$ python -q
>>> import numpy as np
>>> import numpy.linalg as la
>>> np.set_printoptions(suppress=True, linewidth=100)
>>> def tidy(a):
...     return np.round(a, 1) + 0
... 
>>> data = np.array([[0, -1, -3, -3, 3, 0, 3, 1],
...     [-3, 2, 2, -3, 3, -2, 3, -3],
...     [0, -1, 3, 0, 0, -1, 1, -2],
...     [3, -1, -1, -2, -3, -3, -3, 0],
...     [1, 3, 0, -2, -1, 3, 1, 0],
...     [3, 3, -3, 1, -1, -2, -1, -3],
...     [-1, 2, 0, 0, 2, -1, 3, -2],
...     [-1, 1, 2, 0, 3, -2, 1, 3]])
>>> print(data)
[[ 0 -1 -3 -3  3  0  3  1]
 [-3  2  2 -3  3 -2  3 -3]
 [ 0 -1  3  0  0 -1  1 -2]
 [ 3 -1 -1 -2 -3 -3 -3  0]
 [ 1  3  0 -2 -1  3  1  0]
 [ 3  3 -3  1 -1 -2 -1 -3]
 [-1  2  0  0  2 -1  3 -2]
 [-1  1  2  0  3 -2  1  3]]
>>> q, evecs = la.qr(data[:, :3])[0], la.qr(data[:, 3:])[0]
>>> sig = la.svd(q.T @ evecs, compute_uv=False)
>>> print(tidy(sig))
[0.9 0.5 0.3]
>>> w1 = np.array([[3, 0, 1, 0],
...     [3, 3, 3, 0],
...     [1, 0, 1, 1],
...     [0, 2, 0, 3],
...     [2, 3, 1, 3],
...     [1, 1, 3, 1],
...     [2, 1, 1, 1],
...     [0, 3, 1, 3]])
>>> beta = np.array([3, 3, -2, -2])
>>> act = np.maximum(data @ w1 + beta, 0)
>>> print(la.matrix_rank(act))
4
>>> print(tidy((act > 0).mean(axis=0)))
[0.9 0.6 0.4 0.2]
>>> W2 = np.array([[3, 6], [2, 8], [4, 1], [1, 2]])
>>> print(act @ W2)
[[ 46 128]
 [ 44 104]
 [ 12  24]
 [  0   0]
 [140 197]
 [ 36  72]
 [ 79 181]
 [108 287]]
>>> blk = np.stack([data, 5 * data, data[::-1]])
>>> print(tidy(la.norm(blk, axis=(1, 2))))
[16.5 82.6 16.5]
>>> print(la.matrix_rank(blk.reshape(3, -1)))
2
>>> print(la.matrix_rank(blk))
[8 8 8]
>>> vec = np.array([0, -1, 0, -1, 0, 0, -2, 1])
>>> target = data @ vec
>>> beta, lr = np.zeros(8), 1 / la.norm(data, 2) ** 2
>>> for i in range(30):
...     beta -= lr * data.T @ (data @ beta - target)
...     if i % 10 == 0: print(i, round(la.norm(data @ beta - target), 1))
... 
0 7.4
10 1.6
20 1.1
>>> print(tidy(la.cond(data)))
16.5
>>> print(tidy(beta))
[ 0.  -1.   0.  -0.8 -0.6 -0.2 -1.4  1.2]
>>> K = np.load("run5.npy")
>>> print(K)
[[2 0 1 2 2 2 2]
 [2 0 1 0 0 1 2]
 [1 1 2 2 0 0 2]
 [1 2 2 0 0 2 2]
 [2 0 1 2 2 2 2]
 [2 1 0 1 2 1 0]
 [1 0 1 1 2 0 2]]
>>> print(la.matrix_rank(K, rtol=0.1))
6
>>> print(la.cond(K) > 100)
True
>>> w1 = np.array([[3, 3, 2, 0, 0],
...     [5, 1, 1, 4, 0],
...     [5, 3, 5, 3, 2],
...     [3, 0, 1, 5, 4],
...     [1, 3, 1, 3, 0],
...     [5, 4, 0, 2, 3],
...     [2, 1, 0, 0, 4]])
>>> beta = np.array([0, 1, 2, -1, -2])
>>> act = np.maximum(K @ w1 + beta, 0)
>>> print(la.matrix_rank(act))
5
>>> W2 = np.array([[1, -2, 1], [1, -1, 2], [-1, 0, 1], [1, 2, 2], [0, -1, -1]])
>>> print(act @ W2)
[[ 66 -70 122]
 [ 29 -59  60]
 [ 43 -49  91]
 [ 60 -78 115]
 [ 66 -70 122]
 [ 45 -33  94]
 [ 33 -35  73]]
>>> r0, r1 = K[4], K[6]
>>> print(r0 @ r0)
21
>>> p = (r0 @ r1) / (r0 @ r0) * r0
>>> print(np.outer(r0, r1))
[[2 0 2 2 4 0 4]
 [0 0 0 0 0 0 0]
 [1 0 1 1 2 0 2]
 [2 0 2 2 4 0 4]
 [2 0 2 2 4 0 4]
 [2 0 2 2 4 0 4]
 [2 0 2 2 4 0 4]]
>>> M = np.loadtxt("layer0.csv", delimiter=",")
>>> print(M)
[[ 1. -1.  1. -1.]
 [ 1.  0.  0.  0.]
 [ 1.  1.  1.  1.]
 [ 1.  2.  4.  8.]
 [ 1.  3.  9. 27.]
 [ 1.  4. 16. 64.]]
>>> U, sig, VT = la.svd(M)
>>> print(tidy(sig))
[72.6  3.8  1.7  1.1]
>>> print(np.argmax(sig[:-1] / (sig[1:] + 1e-6)) + 1)
1
>>> other = U[:, :1] @ np.diag(sig[:1]) @ VT[:1]
>>> print(tidy(la.norm(M - other, 2)), tidy(sig[1]))
3.8 3.8
>>> other = M / la.norm(M, axis=1, keepdims=True)
>>> C2 = other @ other.T
>>> print(tidy(C2))
[[ 1.   0.5  0.  -0.3 -0.3 -0.4]
 [ 0.5  1.   0.5  0.1  0.   0. ]
 [ 0.   0.5  1.   0.8  0.7  0.6]
 [-0.3  0.1  0.8  1.   1.   1. ]
 [-0.3  0.   0.7  1.   1.   1. ]
 [-0.4  0.   0.6  1.   1.   1. ]]
>>> print(tidy(la.norm(other, axis=1)))
[1. 1. 1. 1. 1. 1.]
>>> rng = np.random.default_rng(57817)
>>> z = rng.permutation(4)
>>> other = M[:, z] * rng.choice([-1, 1], 4)
>>> print(other)
[[ 1. -1.  1. -1.]
 [ 0.  0.  1.  0.]
 [ 1.  1.  1.  1.]
 [ 4.  8.  1.  2.]
 [ 9. 27.  1.  3.]
 [16. 64.  1.  4.]]
>>> U, _, VT = la.svd(M.T @ other)
>>> print(z)
[2 3 0 1]
>>> print(tidy(U @ VT))
[[0. 0. 1. 0.]
 [0. 0. 0. 1.]
 [1. 0. 0. 0.]
 [0. 1. 0. 0.]]
>>> E = np.load("x.npy")
>>> print(tidy(E))
[[  9.7   9.1  19.3]
 [  8.8   8.5  18.1]
 [  7.8   7.6  16.5]
 [  7.1   7.   15.4]
 [  6.8   6.8  15. ]
 [  4.2   4.4  10.6]
 [  2.9   3.1   8.1]
 [  2.1   2.1   6.2]
 [  1.6   1.5   4.9]
 [  0.7   0.3   2.3]
 [  0.7   0.3   2.2]
 [  0.6   0.    1.5]
 [  0.5   0.    1.3]
 [  0.4  -0.1   0.8]
 [  0.3  -0.1   0.4]
 [  0.2  -0.1   0.3]
 [  0.    0.    0. ]
 [ -0.1   0.1  -0.1]
 [ -0.7   0.3  -0.4]
 [ -1.2   0.6  -0.5]
 [ -1.3   0.6  -0.6]
 [ -3.7   1.3  -1.1]
 [ -3.7   1.3  -1.1]
 [ -4.7   1.5  -1.3]
 [ -5.6   1.7  -1.5]
 [ -6.1   1.7  -1.6]
 [ -7.2   1.9  -1.8]
 [ -8.    2.   -2. ]
 [ -8.8   2.1  -2.2]
 [-10.8   2.3  -2.7]
 [-12.2   2.4  -3. ]
 [-13.9   2.5  -3.5]
 [-16.7   2.6  -4.3]
 [-25.3   2.6  -7. ]
 [-29.    2.5  -8.2]
 [-32.4   2.4  -9.3]]
>>> cen = (E - E.mean(axis=0)) / E.std(axis=0)
>>> print(np.argwhere(np.abs(cen) > 2))
[[ 0  1]
 [ 0  2]
 [ 1  1]
 [ 1  2]
 [ 2  1]
 [ 2  2]
 [33  0]
 [34  0]
 [35  0]]
>>> beta = la.lstsq(np.delete(cen, 2, axis=1), cen[:, 2])[0]
>>> print(np.abs(beta).argmax())
0
>>> print(tidy(1 - np.var(cen[:, 2] - np.delete(cen, 2, axis=1) @ beta)))
1.0
